In [1]: import numpy as np

In [2]: from numpy import linalg as LA

In [3]: np.set_printoptions(precision=2, suppress=True, linewidth=120, legacy="1.25")

In [4]: Q, _ = LA.qr(np.array([[-0.1, 2.5, -1.4, 0.7],
   ...:     [1.7, 0.6, 2.6, 0.6],
   ...:     [0.6, 0.5, 0.4, -0.2],
   ...:     [-0.6, 1.4, -0.7, -0.1],
   ...:     [1.0, 2.2, 1.4, -2.0],
   ...:     [-1.6, -1.7, 0.2, 1.7],
   ...:     [0.1, -1.2, 0.3, 0.6]]))

In [5]: J = Q @ Q.T

In [6]: J.round(2) + 0
Out[6]: 
array([[ 0.84,  0.09,  0.05,  0.28, -0.16, -0.09, -0.11],
       [ 0.09,  0.91,  0.15, -0.13,  0.1 ,  0.08,  0.12],
       [ 0.05,  0.15,  0.06, -0.05,  0.03, -0.15,  0.02],
       [ 0.28, -0.13, -0.05,  0.32,  0.21,  0.2 , -0.19],
       [-0.16,  0.1 ,  0.03,  0.21,  0.81, -0.08, -0.25],
       [-0.09,  0.08, -0.15,  0.2 , -0.08,  0.91,  0.  ],
       [-0.11,  0.12,  0.02, -0.19, -0.25,  0.  ,  0.15]])

In [7]: LA.cond(J) > 100
Out[7]: True

In [8]: [round(float(x), 2) for x in LA.svd(J, compute_uv=False)[:3]]
Out[8]: [1.0, 1.0, 1.0]

In [9]: np.argsort(-LA.norm(J, axis=0).round(6), kind="stable")[:3]
Out[9]: array([1, 5, 0])

In [10]: def softmax(z):
    ...:     e = np.exp(z - z.max(axis=-1, keepdims=True))
    ...:     return e / e.sum(axis=-1, keepdims=True)
    ...: 

In [11]: softmax(J[1] + -3)
Out[11]: array([0.12, 0.28, 0.13, 0.1 , 0.12, 0.12, 0.13])

In [12]: softmax(J[1])
Out[12]: array([0.12, 0.28, 0.13, 0.1 , 0.12, 0.12, 0.13])

In [13]: S = J @ J.T / np.sqrt(7)

In [14]: softmax(S)[1] @ J
Out[14]: array([ 0.12,  0.23,  0.02,  0.08,  0.09,  0.12, -0.03])

In [15]: softmax(S + np.triu(np.full(S.shape, -np.inf), 1))
Out[15]: 
array([[1.  , 0.  , 0.  , 0.  , 0.  , 0.  , 0.  ],
       [0.42, 0.58, 0.  , 0.  , 0.  , 0.  , 0.  ],
       [0.33, 0.34, 0.33, 0.  , 0.  , 0.  , 0.  ],
       [0.27, 0.23, 0.24, 0.27, 0.  , 0.  , 0.  ],
       [0.17, 0.19, 0.19, 0.2 , 0.25, 0.  , 0.  ],
       [0.15, 0.16, 0.15, 0.17, 0.15, 0.22, 0.  ],
       [0.14, 0.15, 0.15, 0.13, 0.13, 0.14, 0.15]])

In [16]: rng = np.random.default_rng(1804)

In [17]: lab = rng.permutation(7)

In [18]: lab
Out[18]: array([5, 4, 6, 1, 2, 3, 0])

In [19]: out = J[lab][:, lab]

In [20]: out.round(2) + 0
Out[20]: 
array([[ 0.91, -0.08,  0.  ,  0.08, -0.15,  0.2 , -0.09],
       [-0.08,  0.81, -0.25,  0.1 ,  0.03,  0.21, -0.16],
       [ 0.  , -0.25,  0.15,  0.12,  0.02, -0.19, -0.11],
       [ 0.08,  0.1 ,  0.12,  0.91,  0.15, -0.13,  0.09],
       [-0.15,  0.03,  0.02,  0.15,  0.06, -0.05,  0.05],
       [ 0.2 ,  0.21, -0.19, -0.13, -0.05,  0.32,  0.28],
       [-0.09, -0.16, -0.11,  0.09,  0.05,  0.28,  0.84]])

In [21]: round(np.trace(out), 2)
Out[21]: 4.0

In [22]: round(LA.det(out), 2), np.round(LA.det(J[lab]), 2)
Out[22]: (-0.0, -0.0)

In [23]: np.round(np.sort(np.abs(LA.eigvals(out))), 2) + 0
Out[23]: array([0., 0., 0., 1., 1., 1., 1.])

In [24]: LA.lstsq(J[:-1].T, J[-1])[2]
Out[24]: 4

In [25]: f, g = J[2], J[0]

In [26]: round(float(f @ g), 2)
Out[26]: 0.05

In [27]: p = (f @ g) / (f @ f) * f

In [28]: np.round(LA.norm(f + g) ** 2 + LA.norm(f - g) ** 2, 2)
Out[28]: 1.79

In [29]: p
Out[29]: array([ 0.05,  0.14,  0.05, -0.05,  0.03, -0.14,  0.02])

In [30]: (g - p) @ f
Out[30]: 0.0

In [31]: np.round(np.outer(f, g), 2) + 0
Out[31]: 
array([[ 0.04,  0.  ,  0.  ,  0.01, -0.01,  0.  , -0.01],
       [ 0.13,  0.01,  0.01,  0.04, -0.02, -0.01, -0.02],
       [ 0.05,  0.  ,  0.  ,  0.02, -0.01, -0.01, -0.01],
       [-0.04,  0.  ,  0.  , -0.01,  0.01,  0.  ,  0.01],
       [ 0.03,  0.  ,  0.  ,  0.01, -0.01,  0.  ,  0.  ],
       [-0.13, -0.01, -0.01, -0.04,  0.02,  0.01,  0.02],
       [ 0.01,  0.  ,  0.  ,  0.  ,  0.  ,  0.  ,  0.  ]])

In [32]: mat = np.load("layer4.npy")

In [33]: mat
Out[33]: 
array([[ 5.,  1.,  4.,  3.,  4., -1.,  0.],
       [ 4.,  3.,  0.,  2.,  1.,  5.,  3.],
       [ 0.,  1.,  3.,  3.,  2.,  2.,  2.],
       [ 2.,  4.,  1.,  5.,  5.,  4.,  5.],
       [ 2.,  4.,  1.,  0.,  2.,  1., -5.],
       [ 0.,  0.,  0.,  0.,  0., -3., -1.],
       [ 0.,  0.,  0.,  0.,  0.,  2.,  3.]])

In [34]: Q, r_ = LA.qr(mat)

In [35]: Q.shape, r_.shape
Out[35]: ((7, 7), (7, 7))

In [36]: Q
Out[36]: 
array([[-0.71,  0.52, -0.36,  0.06,  0.29,  0.  ,  0.  ],
       [-0.57, -0.07,  0.5 , -0.14, -0.63,  0.  ,  0.  ],
       [-0.  , -0.22, -0.78, -0.12, -0.57,  0.  ,  0.  ],
       [-0.29, -0.58, -0.04, -0.63,  0.42,  0.  ,  0.  ],
       [-0.29, -0.58, -0.04,  0.75,  0.12,  0.  ,  0.  ],
       [-0.  , -0.  , -0.  , -0.  , -0.  , -0.83,  0.55],
       [-0.  , -0.  , -0.  , -0.  , -0.  ,  0.55,  0.83]])

In [37]: np.round(Q.T @ Q, 2) + 0
Out[37]: 
array([[1., 0., 0., 0., 0., 0., 0.],
       [0., 1., 0., 0., 0., 0., 0.],
       [0., 0., 1., 0., 0., 0., 0.],
       [0., 0., 0., 1., 0., 0., 0.],
       [0., 0., 0., 0., 1., 0., 0.],
       [0., 0., 0., 0., 0., 1., 0.],
       [0., 0., 0., 0., 0., 0., 1.]])

In [38]: np.abs(np.diag(r_))
Out[38]: array([7.  , 4.56, 3.9 , 3.62, 1.74, 3.61, 1.94])

In [39]: np.allclose(r_.T @ r_, mat.T @ mat)
Out[39]: True

In [40]: Q, _ = LA.qr(np.array([[1.4, -0.1, -1.0], [0.5, 0.9, -0.1], [0.2, 0.7, -1.1]]))

In [41]: X = -1 * Q

In [42]: X
Out[42]: 
array([[ 0.93, -0.34, -0.1 ],
       [ 0.33,  0.72,  0.6 ],
       [ 0.13,  0.6 , -0.79]])

In [43]: # orthonormal columns

In [44]: x = np.array([0, 1, 0])

In [45]: np.sort(np.abs(np.degrees(np.angle(LA.eigvals(X)))))
Out[45]: array([ 21.02,  21.02, 180.  ])

In [46]: np.abs(LA.eigvals(X))
Out[46]: array([1., 1., 1.])

In [47]: 3 - LA.matrix_rank(X - np.eye(3), tol=1e-8)
Out[47]: 0

In [48]: LA.inv(X)
Out[48]: 
array([[ 0.93,  0.33,  0.13],
       [-0.34,  0.72,  0.6 ],
       [-0.1 ,  0.6 , -0.79]])

In [49]: [p for p in range(1, 25) if np.allclose(LA.matrix_power(X, p), np.eye(3))]
Out[49]: []

In [50]: np.round(LA.det(X), 2)
Out[50]: -1.0

In [51]: proj = np.triu(np.array([[-1, 0, -2], [-1, 1, 2], [0, 1, -2]]), 1) + np.eye(3)

In [52]: out = proj @ X @ LA.inv(proj)

In [53]: np.poly(out)
Out[53]: array([ 1.  , -0.87, -0.87,  1.  ])

In [54]: out
Out[54]: 
array([[ 0.67, -1.54,  5.89],
       [ 0.6 ,  1.92, -3.62],
       [ 0.13,  0.6 , -1.72]])

In [55]: proj @ X - X @ proj
Out[55]: 
array([[-0.27, -1.2 ,  4.14],
       [ 0.27,  1.2 , -2.36],
       [ 0.  ,  0.  , -0.93]])

In [56]: feats = np.array([[2, -1, 2, -2, 1],
    ...:     [-2, 4, -1, -2, -2],
    ...:     [0, -1, -3, 2, 1],
    ...:     [2, 1, -1, 1, 0],
    ...:     [0, 1, -1, 1, 0]])

In [57]: LA.pinv(X)
Out[57]: 
array([[ 0.93,  0.33,  0.13],
       [-0.34,  0.72,  0.6 ],
       [-0.1 ,  0.6 , -0.79]])

In [58]: np.round(X[:, 2] @ X[:, 1], 2)
Out[58]: -0.0

In [59]: np.round(X @ X.T, 2) + 0
Out[59]: 
array([[1., 0., 0.],
       [0., 1., 0.],
       [0., 0., 1.]])

In [60]: LA.norm(X, axis=0)
Out[60]: array([1., 1., 1.])

In [61]: LA.svd(X, compute_uv=False)
Out[61]: array([1., 1., 1.])

In [62]: np.round(X.T @ X, 2) + 0
Out[62]: 
array([[1., 0., 0.],
       [0., 1., 0.],
       [0., 0., 1.]])

In [63]: Q = feats.astype(float).copy()

In [64]: for j in range(5):
    ...:     Q[:, j] -= Q[:, :j] @ (Q[:, :j].T @ Q[:, j])
    ...:     Q[:, j] /= LA.norm(Q[:, j])
    ...: 

In [65]: np.round(Q.T @ Q, 2) + 0
Out[65]: 
array([[1., 0., 0., 0., 0.],
       [0., 1., 0., 0., 0.],
       [0., 0., 1., 0., 0.],
       [0., 0., 0., 1., 0.],
       [0., 0., 0., 0., 1.]])

In [66]: np.round(Q.T @ feats, 2) + 0
Out[66]: 
array([[ 3.46, -2.31,  1.15,  0.58,  1.73],
       [ 0.  ,  3.83, -0.61, -1.22, -1.57],
       [ 0.  ,  0.  ,  3.78, -3.02, -0.52],
       [ 0.  ,  0.  ,  0.  ,  1.75, -0.27],
       [ 0.  ,  0.  ,  0.  ,  0.  ,  0.45]])

In [67]: out = np.array([[0, -3, 3], [-1, -1, -3]])

In [68]: C = np.kron(out, feats)

In [69]: round(LA.norm(C, 2), 2), round(LA.norm(out, 2) * LA.norm(feats, 2), 2)
Out[69]: (26.87, 26.87)

In [70]: t3 = np.stack([feats, 4 * feats, feats[::-1]])

In [71]: t3.sum(axis=0)
Out[71]: 
array([[ 10,  -4,   9,  -9,   5],
       [ -8,  21,  -6,  -9, -10],
       [  0,  -6, -18,  12,   6],
       [  8,   9,  -6,   3,  -2],
       [  2,   4,  -3,   3,   1]])

In [72]: (t3 @ feats.T).shape
Out[72]: (3, 5, 5)

In [73]: LA.det(t3)
Out[73]: array([   -40., -40960.,    -40.])

In [74]: LA.norm(t3, axis=(1, 2))
Out[74]: array([ 8.25, 32.98,  8.25])

In [75]: lab = rng.permutation(7)

In [76]: lab
Out[76]: array([5, 6, 0, 4, 3, 2, 1])

In [77]: out = mat[lab][:, lab]

In [78]: np.round(LA.det(out), 2), np.round(LA.det(mat[lab]), 2)
Out[78]: (-5474.0, -5474.0)

In [79]: out
Out[79]: 
array([[-3., -1.,  0.,  0.,  0.,  0.,  0.],
       [ 2.,  3.,  0.,  0.,  0.,  0.,  0.],
       [-1.,  0.,  5.,  4.,  3.,  4.,  1.],
       [ 1., -5.,  2.,  2.,  0.,  1.,  4.],
       [ 4.,  5.,  2.,  5.,  5.,  1.,  4.],
       [ 2.,  2.,  0.,  2.,  3.,  3.,  1.],
       [ 5.,  3.,  4.,  1.,  2.,  0.,  3.]])

In [80]: E = np.loadtxt("m.csv", delimiter=",")

In [81]: E
Out[81]: 
array([[-0.15, -0.71,  0.29, -0.62],
       [-0.5 , -0.51, -0.52,  0.47],
       [ 0.3 ,  0.05, -0.81, -0.51],
       [-0.8 ,  0.47, -0.03, -0.37]])

In [82]: out = np.array([[-1, 2, 3], [1, 3, -1], [2, 2, 1], [4, -1, 4]])

In [83]: np.einsum("ik,kj->ji", E, out)
Out[83]: 
array([[-2.47,  0.83, -3.89, -0.26],
       [-1.24, -4.04, -0.34,  0.13],
       [-1.93,  0.38, -2.  , -4.38]])

In [84]: np.einsum("ij,ij->i", E, E)
Out[84]: array([1., 1., 1., 1.])

In [85]: E @ out
Out[85]: 
array([[-2.47, -1.24, -1.93],
       [ 0.83, -4.04,  0.38],
       [-3.89, -0.34, -2.  ],
       [-0.26,  0.13, -4.38]])

In [86]: np.einsum("ij->j", E)
Out[86]: array([-1.15, -0.7 , -1.06, -1.03])

In [87]: Q, vecs = LA.qr(E[:, :2])[0], LA.qr(E[:, 2:])[0]

In [88]: sigma = LA.svd(Q.T @ vecs, compute_uv=False)

In [89]: np.degrees(np.arccos(sigma.clip(0, 1)))
Out[89]: array([90., 90.])

In [90]: out = np.array([[7, 7, 5, 0, 7],
    ...:     [6, 6, 9, 4, 5],
    ...:     [1, 2, 8, 3, 5],
    ...:     [0, 4, 5, 4, 1],
    ...:     [7, 4, 5, 6, 6]])

In [91]: out[-1] = out[0]

In [92]: F = out + 0.3 * np.eye(5)

In [93]: F
Out[93]: 
array([[7.3, 7. , 5. , 0. , 7. ],
       [6. , 6.3, 9. , 4. , 5. ],
       [1. , 2. , 8.3, 3. , 5. ],
       [0. , 4. , 5. , 4.3, 1. ],
       [7. , 7. , 5. , 0. , 7.3]])

In [94]: [round(float(x), 2) for x in LA.svd(F, compute_uv=False)[:3]]
Out[94]: [25.14, 8.4, 3.62]

In [95]: round(np.log10(LA.cond(F)))
Out[95]: 3

In [96]: np.abs(LA.svd(F)[2][-1])
Out[96]: array([0.17, 0.28, 0.47, 0.7 , 0.43])

In [97]: f = np.array([-3, 0, 2, 3, -3])

In [98]: out = F + np.outer(f, np.eye(5)[0])

In [99]: round(LA.det(out) / LA.det(F), 2), round(float(1 + LA.solve(F, f)[0]), 2)
Out[99]: (0.06, 0.06)

In [100]: out
Out[100]: 
array([[4.3, 7. , 5. , 0. , 7. ],
       [6. , 6.3, 9. , 4. , 5. ],
       [3. , 2. , 8.3, 3. , 5. ],
       [3. , 4. , 5. , 4.3, 1. ],
       [4. , 7. , 5. , 0. , 7.3]])

In [101]: [round(float(x), 2) for x in LA.svd(out, compute_uv=False)[:3]]
Out[101]: [24.6, 6.96, 3.68]

In [102]: LA.cond(out) > 100
Out[102]: True

In [103]: np.round(LA.norm(out, 2) / LA.norm(out), 2)
Out[103]: 0.95

In [104]: left, sigma, VT = LA.svd(F, full_matrices=False)

In [105]: np.round(sigma / sigma[0], 2) + 0
Out[105]: array([1.  , 0.33, 0.14, 0.07, 0.  ])

In [106]: np.abs(left[:, 0]).round(6).argmax()
Out[106]: 1

In [107]: left.shape, sigma.shape, VT.shape
Out[107]: ((5, 5), (5,), (5, 5))

In [108]: np.allclose(left * sigma @ VT, F)
Out[108]: True

In [109]: gram = F.T @ F

In [110]: np.diag(gram)
Out[110]: array([139.29, 157.69, 224.89,  43.49, 153.29])

In [111]: (F @ F.T).shape
Out[111]: (5, 5)

In [112]: LA.matrix_rank(gram)
Out[112]: 5

In [113]: np.allclose(gram, gram.T)
Out[113]: True
